% ipython --no-banner

In [1]: import numpy as np

In [2]: np.set_printoptions(precision=2, suppress=True, linewidth=100)

In [3]: tidy = lambda a: np.round(a, 2) + 0

In [4]: M = np.array([[-6.0, 4.0, 0.0, 1.0],
   ...:     [0.0, -3.0, 0.0, 2.0],
   ...:     [0.0, 3.0, -3.0, 0.0],
   ...:     [0.0, -1.0, 1.0, 2.0]])

In [5]: M
Out[5]: 
array([[-6.,  4.,  0.,  1.],
       [ 0., -3.,  0.,  2.],
       [ 0.,  3., -3.,  0.],
       [ 0., -1.,  1.,  2.]])

In [6]: f = np.array([-1, -1, 2, 2])

In [7]: other = M + np.outer(f, np.eye(4)[1])

In [8]: np.linalg.matrix_rank(other - M)
Out[8]: np.int64(1)

In [9]: print(tidy(np.linalg.det(other) / np.linalg.det(M)), tidy(1 + np.linalg.solve(M, f)[1]))
2.22 2.22

In [10]: P = np.triu(np.array([[4, 6, 7, 9], [7, 5, 9, 1], [7, 8, 4, 9], [6, 0, 5, 7]]), 1) + np.eye(4)

In [11]: other = P @ M @ np.linalg.inv(P)

In [12]: np.trace(other), np.trace(M)
Out[12]: (np.float64(-10.0), np.float64(-10.0))

In [13]: other
Out[13]: 
array([[  -6.,   34., -276., 2535.],
       [   0.,   23., -233., 2078.],
       [   0.,   -6.,   60., -516.],
       [   0.,   -1.,   10.,  -87.]])

In [14]: E = np.cumsum(np.array([[-3, -7, -8],
    ...:     [2, -9, 8],
    ...:     [-8, -7, -4],
    ...:     [8, -5, 6],
    ...:     [-1, -5, -8],
    ...:     [1, -9, -9],
    ...:     [1, -4, 1],
    ...:     [3, 3, 5],
    ...:     [-8, 9, 0],
    ...:     [8, -1, 5],
    ...:     [-5, -4, 3],
    ...:     [1, -2, -3],
    ...:     [9, -7, -6],
    ...:     [-4, -2, 7],
    ...:     [5, 2, -1],
    ...:     [-1, -5, 1]]), axis=0)

In [15]: E
Out[15]: 
array([[ -3,  -7,  -8],
       [ -1, -16,   0],
       [ -9, -23,  -4],
       [ -1, -28,   2],
       [ -2, -33,  -6],
       [ -1, -42, -15],
       [  0, -46, -14],
       [  3, -43,  -9],
       [ -5, -34,  -9],
       [  3, -35,  -4],
       [ -2, -39,  -1],
       [ -1, -41,  -4],
       [  8, -48, -10],
       [  4, -50,  -3],
       [  9, -48,  -4],
       [  8, -53,  -3]])

In [16]: labels = E[:, 2] > np.median(E[:, 2])

In [17]: f = E[labels].mean(axis=0) - E[~labels].mean(axis=0)

In [18]: labels.astype(int)
Out[18]: array([0, 1, 0, 1, 0, 0, 0, 0, 0, 0, 1, 0, 0, 1, 0, 1])

In [19]: print(np.argsort(-np.abs(f).round(6), kind="stable"))
[2 0 1]

In [20]: ((E - E.mean(axis=0)) @ f > 0).astype(int)
Out[20]: array([0, 1, 0, 1, 0, 0, 0, 0, 0, 1, 1, 1, 0, 1, 1, 1])

In [21]: vec = np.array([-3, -2, 1])

In [22]: target = E @ vec

In [23]: beta, lr = np.zeros(3), 1 / np.linalg.norm(E, 2) ** 2

In [24]: for i in range(60):
    ...:     beta -= lr * E.T @ (E @ beta - target)
    ...:     if i % 10 == 0: print(i, round(np.linalg.norm(E @ beta - target), 2))
    ...: 
0 53.08
10 47.43
20 42.47
30 38.11
40 34.25
50 30.83

In [25]: tidy(beta)
Out[25]: array([-1.46, -1.8 ,  0.1 ])

In [26]: tidy(np.linalg.cond(E))
Out[26]: np.float64(10.29)

In [27]: cen = E - E.mean(axis=0)

In [28]: left, sig, Vt = np.linalg.svd(cen, full_matrices=False)

In [29]: tidy(Vt[0] * np.sign(Vt[0, np.abs(Vt[0]).argmax()]))
Out[29]: array([-0.27,  0.96,  0.09])

In [30]: vec = np.array([2, 2, 2])

In [31]: target = E @ vec

In [32]: tidy(np.linalg.lstsq(E, target)[0])
Out[32]: array([2., 2., 2.])

In [33]: print(tidy(np.linalg.pinv(E) @ E))
[[1. 0. 0.]
 [0. 1. 0.]
 [0. 0. 1.]]

In [34]: rng = np.random.default_rng(245)

In [35]: target = target + 0.3 * rng.normal(size=16)

In [36]: tidy(target)
Out[36]: 
array([ -35.9 ,  -33.92,  -71.49,  -53.56,  -81.86, -116.5 , -120.58,  -98.06,  -95.53,  -72.1 ,
        -83.96,  -92.29, -100.  ,  -98.11,  -85.41,  -95.64])

In [37]: beta, *_ = np.linalg.lstsq(E, target)

In [38]: tidy(beta)
Out[38]: array([1.99, 1.99, 2.04])

In [39]: vec = np.array([0, 2, 2])

In [40]: h = np.maximum(E @ vec, 0)

In [41]: print(np.maximum(E @ vec, 0) - np.maximum(-E @ vec, 0))
[ -30  -32  -54  -52  -78 -114 -120 -104  -86  -78  -80  -90 -116 -106 -104 -112]

In [42]: h
Out[42]: array([0, 0, 0, 0, 0, 0, 0, 0, 0, 0, 0, 0, 0, 0, 0, 0])

In [43]: print(np.maximum(E @ (3 * vec), 0))
[0 0 0 0 0 0 0 0 0 0 0 0 0 0 0 0]

In [44]: np.tanh(E @ vec)
Out[44]: array([-1., -1., -1., -1., -1., -1., -1., -1., -1., -1., -1., -1., -1., -1., -1., -1.])

In [45]: np.flatnonzero(h > 1e-9)
Out[45]: array([], dtype=int64)

In [46]: mat = np.load("out3.npy")

In [47]: print(mat)
[[ -0.83  -9.78   7.44]
 [ -0.48 -10.33   9.24]
 [  0.42 -10.26  10.48]
 [  0.18 -10.64  10.29]
 [  0.88  -9.51   9.56]
 [  0.09 -10.24  10.38]
 [ -0.31  -9.03  10.07]
 [ -0.32 -10.05   9.1 ]
 [  1.53  -9.5   12.04]
 [  1.4  -10.27   9.48]
 [  0.83 -10.59   9.69]
 [  1.3   -9.7   10.99]
 [ -0.89 -10.12  10.24]
 [  0.54 -11.13   8.86]
 [  0.97  -9.32  11.2 ]
 [  1.03 -12.26  10.23]
 [ -1.37  -9.38   8.7 ]]

In [48]: C2 = mat.T @ mat

In [49]: print(np.linalg.matrix_rank(C2))
3

In [50]: tidy(np.diag(C2))
Out[50]: array([  13.75, 1752.08, 1678.45])

In [51]: np.allclose(C2, C2.T)
Out[51]: True

In [52]: tidy(np.linalg.svd(mat, compute_uv=False) ** 2)
Out[52]: array([3416.89,   18.79,    8.6 ])

In [53]: cen = mat - mat.mean(axis=0)

In [54]: vecs = np.linalg.svd(cen)[2][:1]

In [55]: other = cen - cen @ vecs.T @ vecs

In [56]: tidy(np.cov(cen @ vecs.T, rowvar=False))
Out[56]: np.float64(1.56)

In [57]: print(tidy(np.diag(vecs.T @ vecs)))
[0.34 0.   0.66]

In [58]: tidy(np.linalg.norm(other) / np.linalg.norm(cen))
Out[58]: np.float64(0.62)

In [59]: P = mat @ np.linalg.solve(mat.T @ mat, mat.T)

In [60]: tidy(np.trace(P))
Out[60]: np.float64(3.0)

In [61]: np.linalg.matrix_rank(np.eye(17) - P)
Out[61]: np.int64(14)

In [62]: vec = np.array([1, 5, 1])

In [63]: target = mat @ vec

In [64]: beta, lr = np.zeros(3), 1 / np.linalg.norm(mat, 2) ** 2

In [65]: for i in range(10):
    ...:     beta -= lr * mat.T @ (mat @ beta - target)
    ...:     if i % 2 == 0: print(i, round(np.linalg.norm(mat @ beta - target), 2))
    ...: 
0 18.08
2 17.89
4 17.7
6 17.51
8 17.33

In [66]: tidy(beta)
Out[66]: array([ 0.03,  2.18, -1.85])

In [67]: K = np.load("arr.npy")

In [68]: K
Out[68]: 
array([[-0.05, -1.72, -2.87],
       [-0.02,  0.07,  0.09],
       [ 0.01,  0.43,  0.7 ],
       [ 0.02, -3.67, -6.09],
       [ 0.  ,  0.  ,  0.01],
       [-0.01, -0.11, -0.12],
       [ 0.04, -2.03, -3.38],
       [ 0.03, -0.64, -1.09],
       [ 0.02, -0.51, -0.87],
       [ 0.02,  1.07,  1.78],
       [ 0.02, -1.85, -3.17],
       [ 0.03, -0.58, -0.9 ],
       [ 0.03, -1.64, -2.72],
       [-0.01,  0.92,  1.52],
       [-0.03,  3.93,  6.5 ],
       [ 0.  , -0.78, -1.32],
       [ 0.02,  2.89,  4.78],
       [-0.04,  1.84,  3.  ],
       [ 0.01, -0.49, -0.78]])

In [69]: cen = K - K.mean(axis=0)

In [70]: left, sig, Vt = np.linalg.svd(cen, full_matrices=False)

In [71]: tidy(Vt[0] * np.sign(Vt[0, np.abs(Vt[0]).argmax()]))
Out[71]: array([0.  , 0.52, 0.86])

In [72]: np.linalg.matrix_rank(cen)
Out[72]: np.int64(3)

In [73]: C2 = np.cov(K, rowvar=False)

In [74]: tidy(C2)
Out[74]: 
array([[ 0.  , -0.02, -0.03],
       [-0.02,  3.19,  5.29],
       [-0.03,  5.29,  8.78]])

In [75]: print(tidy(np.corrcoef(K.T)))
[[ 1.   -0.38 -0.38]
 [-0.38  1.    1.  ]
 [-0.38  1.    1.  ]]

In [76]: C2.shape
Out[76]: (3, 3)

In [77]: tidy(np.corrcoef(K[:, 0], K[:, 1])[0, 1])
Out[77]: np.float64(-0.38)

In [78]: np.argwhere(np.triu(np.abs(np.corrcoef(K.T)) > 0.8, 1))
Out[78]: array([[1, 2]])

In [79]: np.argsort(-K.std(axis=0).round(6), kind="stable")
Out[79]: array([2, 1, 0])

In [80]: cen = (K - K.mean(axis=0)) / K.std(axis=0)

In [81]: print(np.argwhere(np.abs(cen) > 2))
[[ 0  0]
 [ 3  1]
 [ 3  2]
 [14  1]
 [14  2]]

In [82]: beta = np.linalg.lstsq(np.delete(cen, 2, axis=1), cen[:, 2])[0]

In [83]: np.abs(beta).argmax()
Out[83]: np.int64(1)

In [84]: tidy(1 - np.var(cen[:, 2] - np.delete(cen, 2, axis=1) @ beta))
Out[84]: np.float64(1.0)

In [85]: X = np.load("block6.npy")

In [86]: print(X)
[[ 1.52 -0.58  0.45 -0.28]
 [ 0.23  3.59 -1.93  1.9 ]
 [-3.1   4.04 -2.47  2.08]
 [ 0.33  0.33 -0.15  0.18]]

In [87]: # null space of dimension 2

In [88]: left, sig, Vt = np.linalg.svd(X)

In [89]: print(np.argmax(sig[:-1] / (sig[1:] + 1e-6)) + 1)
2

In [90]: tidy(sig)
Out[90]: array([7.34, 2.44, 0.  , 0.  ])

In [91]: other = left[:, :2] @ np.diag(sig[:2]) @ Vt[:2]

In [92]: tidy(np.linalg.norm(X - other, 2)), tidy(sig[2])
Out[92]: (np.float64(0.0), np.float64(0.0))

In [93]: np.linalg.matrix_rank(X, rtol=0.05)
Out[93]: np.int64(2)

In [94]: left, sig, Vt = np.linalg.svd(X)

In [95]: vecs = Vt[:(sig > 1e-8).sum()]

In [96]: vec = X[0] + -2 * X[1] + rng.integers(2) * np.eye(4)[2]

In [97]: vec
Out[97]: array([ 1.06, -7.76,  4.31, -4.08])

In [98]: tidy(np.diag(vecs.T @ vecs))
Out[98]: array([0.99, 0.64, 0.19, 0.18])

In [99]: np.linalg.matrix_rank(np.vstack([X, vec]))
Out[99]: np.int64(2)

In [100]: np.allclose(vecs.T @ vecs @ vec, vec)
Out[100]: True

In [101]: tidy(np.linalg.norm(vec - vecs.T @ vecs @ vec))
Out[101]: np.float64(0.0)

In [102]: T = np.stack([X, 3 * X, X[::-1]])

In [103]: print(T.shape)
(3, 4, 4)

In [104]: C2 = X.T @ X

In [105]: (X @ X.T).shape
Out[105]: (4, 4)

In [106]: tidy(np.linalg.eigvalsh(C2)[::-1])
Out[106]: array([53.87,  5.97,  0.  ,  0.  ])

In [107]: tidy(np.trace(C2)), tidy((X ** 2).sum())
Out[107]: (np.float64(59.84), np.float64(59.84))

In [108]: F = np.loadtxt("run19.csv", delimiter=",")

In [109]: F
Out[109]: 
array([[ 1.91,  1.49,  0.15],
       [-1.26,  3.05,  0.79],
       [-1.3 ,  0.27, -0.86],
       [-2.47, -2.08,  1.08],
       [-3.67, -0.3 ,  1.33],
       [-1.28, -2.14, -0.03],
       [ 0.55, -0.57, -0.31],
       [ 0.01,  0.2 ,  0.92],
       [-3.41,  0.86, -1.28],
       [-4.04, -2.29, -0.27],
       [-2.1 , -0.32, -1.33],
       [-3.7 , -0.13,  1.03],
       [ 2.34, -1.4 , -1.47],
       [-4.08, -0.3 ,  0.89],
       [ 0.7 , -2.15,  0.52],
       [-2.26,  0.08, -1.28],
       [ 0.96, -2.74,  0.09],
       [ 3.15, -1.39,  0.58],
       [ 0.32, -0.59, -0.41],
       [ 0.14, -3.82,  0.75],
       [-1.68,  1.24,  2.49],
       [-0.08, -0.76,  0.06],
       [-1.59,  1.95,  0.97],
       [ 4.59,  0.89,  1.43],
       [ 0.5 , -0.51,  0.11],
       [-0.77,  2.23, -0.2 ]])

In [110]: P = F @ np.linalg.solve(F.T @ F, F.T)

In [111]: tidy(np.trace(P))
Out[111]: np.float64(3.0)

In [112]: tidy(np.linalg.eigvalsh(P))
Out[112]: 
array([0., 0., 0., 0., 0., 0., 0., 0., 0., 0., 0., 0., 0., 0., 0., 0., 0., 0., 0., 0., 0., 0., 0.,
       1., 1., 1.])

In [113]: tidy(np.diag(P))
Out[113]: 
array([0.06, 0.16, 0.05, 0.15, 0.16, 0.08, 0.01, 0.03, 0.17, 0.19, 0.11, 0.13, 0.14, 0.15, 0.08,
       0.11, 0.12, 0.12, 0.01, 0.24, 0.27, 0.01, 0.1 , 0.25, 0.01, 0.08])

In [114]: np.allclose(P @ P, P)
Out[114]: True

In [115]: vec = np.array([-1, 2, 2])

In [116]: target = F @ vec

In [117]: tidy(np.linalg.lstsq(F, target)[0])
Out[117]: array([-1.,  2.,  2.])

In [118]: target = target + 0.02 * rng.normal(size=26)

In [119]: tidy(target)
Out[119]: 
array([ 1.36,  8.94,  0.12,  0.47,  5.75, -3.12, -2.3 ,  2.24,  2.55, -1.08, -1.23,  5.48, -8.06,
        5.26, -3.92, -0.14, -6.22, -4.73, -2.35, -6.3 ,  9.11, -1.35,  7.45,  0.03, -1.28,  4.84])

In [120]: beta, *_ = np.linalg.lstsq(F, target)

In [121]: tidy(np.linalg.norm(target - F @ beta))
Out[121]: np.float64(0.12)

In [122]: tidy(F.T @ (target - F @ beta))
Out[122]: array([0., 0., 0.])

In [123]: tidy(beta)
Out[123]: array([-1.,  2.,  2.])
